$ python -q
>>> import numpy as np
>>> np.set_printoptions(suppress=True, linewidth=120)
>>> def rnd(a):
...     return np.round(a, 3) + 0
... 
>>> data = np.loadtxt("dump.csv", delimiter=",")
>>> print(data)
[[1. 1. 1. 0. 2. 1. 2. 2. 1. 1. 0. 1. 1.]
 [0. 0. 2. 0. 1. 2. 1. 2. 0. 0. 0. 1. 1.]
 [2. 0. 1. 2. 1. 1. 0. 1. 2. 2. 1. 1. 2.]
 [0. 2. 0. 1. 2. 0. 1. 0. 0. 0. 0. 2. 1.]
 [0. 0. 0. 1. 2. 2. 2. 0. 0. 1. 2. 0. 1.]
 [1. 2. 0. 0. 2. 2. 1. 0. 0. 2. 1. 2. 2.]
 [2. 2. 1. 0. 2. 1. 1. 0. 1. 2. 0. 1. 1.]
 [2. 2. 1. 0. 1. 2. 2. 0. 1. 2. 0. 1. 0.]
 [2. 2. 1. 1. 2. 2. 0. 0. 0. 1. 2. 1. 2.]
 [1. 0. 2. 0. 2. 1. 1. 0. 0. 0. 0. 0. 0.]
 [2. 1. 2. 1. 0. 2. 0. 0. 0. 1. 1. 1. 0.]
 [2. 2. 2. 0. 2. 2. 1. 1. 2. 0. 1. 2. 0.]
 [0. 0. 1. 1. 2. 2. 1. 1. 0. 0. 1. 1. 0.]]
>>> vec = np.array([2, 5, -4, 1, 4, -4, -2, 3, -5, -3, 5, 2, -5])
>>> rhs = data @ vec
>>> print(rhs)
[ -2. -11. -14.  16.  -1.   3.  -2.  -7.  10.  -4.  -2.   6.   5.]
>>> print(rnd(np.linalg.solve(data, data[:, 3])))
[0. 0. 0. 1. 0. 0. 0. 0. 0. 0. 0. 0. 0.]
>>> vec = np.array([-5, -3, -9, -1, -4, 2, -4, -9, -7, 1, 4, 0, -7])
>>> rhs = data @ vec
>>> coef, lr = np.zeros(13), 1 / np.linalg.norm(data, 2) ** 2
>>> for i in range(250):
...     coef -= lr * data.T @ (data @ coef - rhs)
...     if i % 50 == 0: print(i, round(np.linalg.norm(data @ coef - rhs), 3))
... 
0 45.77
50 6.152
100 3.748
150 2.824
200 2.236
>>> print(rnd(np.linalg.cond(data)))
56.627
>>> rng = np.random.default_rng(317)
>>> ang = np.sort(rng.uniform(-2, 2, 13))
>>> M = np.c_[ang, ang ** 2, ang ** 3] @ np.array([[-1, 4, 6, 5, -5, 8, 5, -2, 1],
...     [5, 4, 6, -3, -5, -1, -3, -1, 4],
...     [9, -8, 5, 2, 9, 2, -1, 0, 0]])
>>> print(rnd(M))
[[-28.542  44.688 -17.654 -27.253 -50.878 -26.543 -12.308   0.499   9.959]
 [-20.801  34.357 -13.915 -22.906 -39.096 -22.695 -11.356   0.678   8.259]
 [-13.817  24.65  -10.517 -18.58  -28.019 -18.838 -10.199   0.833   6.526]
 [ -6.419  13.638  -6.824 -13.176 -15.443 -13.946  -8.361   0.971   4.312]
 [ -6.019  13.007  -6.618 -12.839 -14.721 -13.638  -8.229   0.976   4.173]
 [ -0.436   3.08   -3.392  -6.651  -3.379  -7.774  -5.237   0.951   1.644]
 [ -0.051   2.188  -3.079  -5.909  -2.361  -7.033  -4.787   0.922   1.357]
 [  0.455   1.401   2.625   1.334  -1.782   2.472   1.242  -0.725   0.707]
 [ 13.939  -0.319  17.855   4.13   -0.68    9.309   0.894  -3.103   5.232]
 [ 23.372  -4.04   26.003   5.37    3.164  12.13   -0.288  -3.998   7.342]
 [ 44.099 -14.044  42.427   8.006  13.82   17.475  -3.199  -5.51   11.18 ]
 [ 60.532 -22.919  54.741  10.117  23.406  21.364  -5.61   -6.492  13.808]
 [ 82.261 -35.402  70.493  12.968  36.982  26.286  -8.843  -7.627  16.949]]
>>> # null space of dimension 6
>>> print(np.argsort(-np.linalg.norm(M, axis=0).round(6), kind="stable")[:3])
[0 2 4]
>>> print(np.linalg.matrix_rank(M, rtol=0.1))
3
>>> B = M / np.sqrt((M ** 2).mean(axis=1, keepdims=True))
>>> print(rnd(B[9]))
[ 1.814 -0.314  2.018  0.417  0.246  0.941 -0.022 -0.31   0.57 ]
>>> print(np.linalg.matrix_rank(B) == np.linalg.matrix_rank(M))
True
>>> U, sigma, Vh = np.linalg.svd(M)
>>> print(np.argmax(sigma[:-1] / (sigma[1:] + 1e-6)) + 1)
3
>>> B = U[:, :3] @ np.diag(sigma[:3]) @ Vh[:3]
>>> print(np.linalg.matrix_rank(M, rtol=0.05))
3
>>> print(rnd(np.abs(M - B).max()))
0.0
>>> print(rnd(B))
[[-28.542  44.688 -17.654 -27.253 -50.878 -26.543 -12.308   0.499   9.959]
 [-20.801  34.357 -13.915 -22.906 -39.096 -22.695 -11.356   0.678   8.259]
 [-13.817  24.65  -10.517 -18.58  -28.019 -18.838 -10.199   0.833   6.526]
 [ -6.419  13.638  -6.824 -13.176 -15.443 -13.946  -8.361   0.971   4.312]
 [ -6.019  13.007  -6.618 -12.839 -14.721 -13.638  -8.229   0.976   4.173]
 [ -0.436   3.08   -3.392  -6.651  -3.379  -7.774  -5.237   0.951   1.644]
 [ -0.051   2.188  -3.079  -5.909  -2.361  -7.033  -4.787   0.922   1.357]
 [  0.455   1.401   2.625   1.334  -1.782   2.472   1.242  -0.725   0.707]
 [ 13.939  -0.319  17.855   4.13   -0.68    9.309   0.894  -3.103   5.232]
 [ 23.372  -4.04   26.003   5.37    3.164  12.13   -0.288  -3.998   7.342]
 [ 44.099 -14.044  42.427   8.006  13.82   17.475  -3.199  -5.51   11.18 ]
 [ 60.532 -22.919  54.741  10.117  23.406  21.364  -5.61   -6.492  13.808]
 [ 82.261 -35.402  70.493  12.968  36.982  26.286  -8.843  -7.627  16.949]]
>>> print(np.linalg.matrix_rank(B))
3
>>> u, v = B[6], B[9]
>>> print(rnd(u @ v))
-206.949
>>> p = (u @ v) / (u @ u) * u
>>> print(rnd(np.linalg.norm(u + v) ** 2 + np.linalg.norm(u - v) ** 2))
3249.018
>>> print(rnd(v - p))
[23.291 -0.552 21.095 -4.05  -0.599  0.92  -7.918 -2.528  9.504]
>>> print(np.linalg.matrix_rank(np.outer(u, v)))
1
>>> print(rnd(p))
[ 0.081 -3.488  4.908  9.42   3.764 11.21   7.63  -1.47  -2.162]
>>> B = np.array([[-0.7, 1.2], [0.2, 0.0], [0.3, -0.9], [1.0, -0.5], [-1.2, 0.7]])
>>> basis = np.array([[1.1, -0.6, 0.1, -2.1, 0.2, -1.1, 0.5, 0.4, 0.5, 0.8],
...     [-0.3, -0.9, -0.1, -0.2, -0.6, -0.5, -0.1, 1.0, -1.4, -1.7]])
>>> m1 = B @ basis
>>> print(rnd(m1))
[[-1.13 -0.66 -0.19  1.23 -0.86  0.17 -0.47  0.92 -2.03 -2.6 ]
 [ 0.22 -0.12  0.02 -0.42  0.04 -0.22  0.1   0.08  0.1   0.16]
 [ 0.6   0.63  0.12 -0.45  0.6   0.12  0.24 -0.78  1.41  1.77]
 [ 1.25 -0.15  0.15 -2.    0.5  -0.85  0.55 -0.1   1.2   1.65]
 [-1.53  0.09 -0.19  2.38 -0.66  0.97 -0.67  0.22 -1.58 -2.15]]
>>> U, sigma, Vh = np.linalg.svd(m1)
>>> vecs = Vh[:(sigma > 1e-8).sum()]
>>> vec = m1[2] + -2 * m1[1] + rng.integers(2) * np.eye(10)[2]
>>> print(rnd(vec))
[ 0.16  0.87  0.08  0.39  0.52  0.56  0.04 -0.94  1.21  1.45]
>>> print(rnd(np.linalg.norm(vec - vecs.T @ vecs @ vec)))
0.0
>>> print(np.allclose(vecs.T @ vecs @ vec, vec))
True
>>> print(rnd(np.diag(vecs.T @ vecs)))
[0.148 0.164 0.002 0.534 0.051 0.188 0.03  0.163 0.281 0.439]
>>> B = m1 / np.sqrt((m1 ** 2).mean(axis=1, keepdims=True))
>>> print(rnd(np.linalg.norm(B, axis=1)))
[3.162 3.162 3.162 3.162 3.162]
>>> print(np.linalg.matrix_rank(B) == np.linalg.matrix_rank(m1))
True
>>> try:
...     np.linalg.inv(m1)
... except np.linalg.LinAlgError as e:
...     print("failed:", e)
... 
failed: Last 2 dimensions of the array must be square
>>> print(np.allclose(m1[:-1].T @ np.linalg.lstsq(m1[:-1].T, m1[-1])[0], m1[-1]))
True
>>> print(np.unique(m1.round(6), axis=0).shape)
(5, 10)
>>> print(rnd(np.trace(np.linalg.pinv(m1) @ m1)))
2.0
>>> W0 = np.loadtxt("w.csv", delimiter=",")
>>> print(W0)
[[3. 0. 0. 0.]
 [0. 0. 2. 0.]
 [0. 0. 0. 0.]
 [0. 0. 2. 1.]
 [0. 0. 3. 0.]
 [0. 0. 5. 0.]
 [0. 0. 2. 4.]
 [0. 4. 0. 0.]
 [0. 0. 0. 0.]
 [0. 0. 0. 5.]
 [0. 0. 0. 0.]]
>>> u = np.array([4, 6, 1])
>>> print(rnd(np.cross(M[6, :3], M[8, :3])))
[ 38.089 -42.012 -30.486]
>>> print(rnd(np.convolve(M[6], u)))
[ -0.203   8.448   0.763 -39.923 -47.979 -48.206 -63.703 -32.065   6.171   9.061   1.357]
>>> print(rnd(np.polyval(u, M[6])))
[  0.706  33.283  20.446 105.223   9.133 156.632  63.929   9.932  16.499]
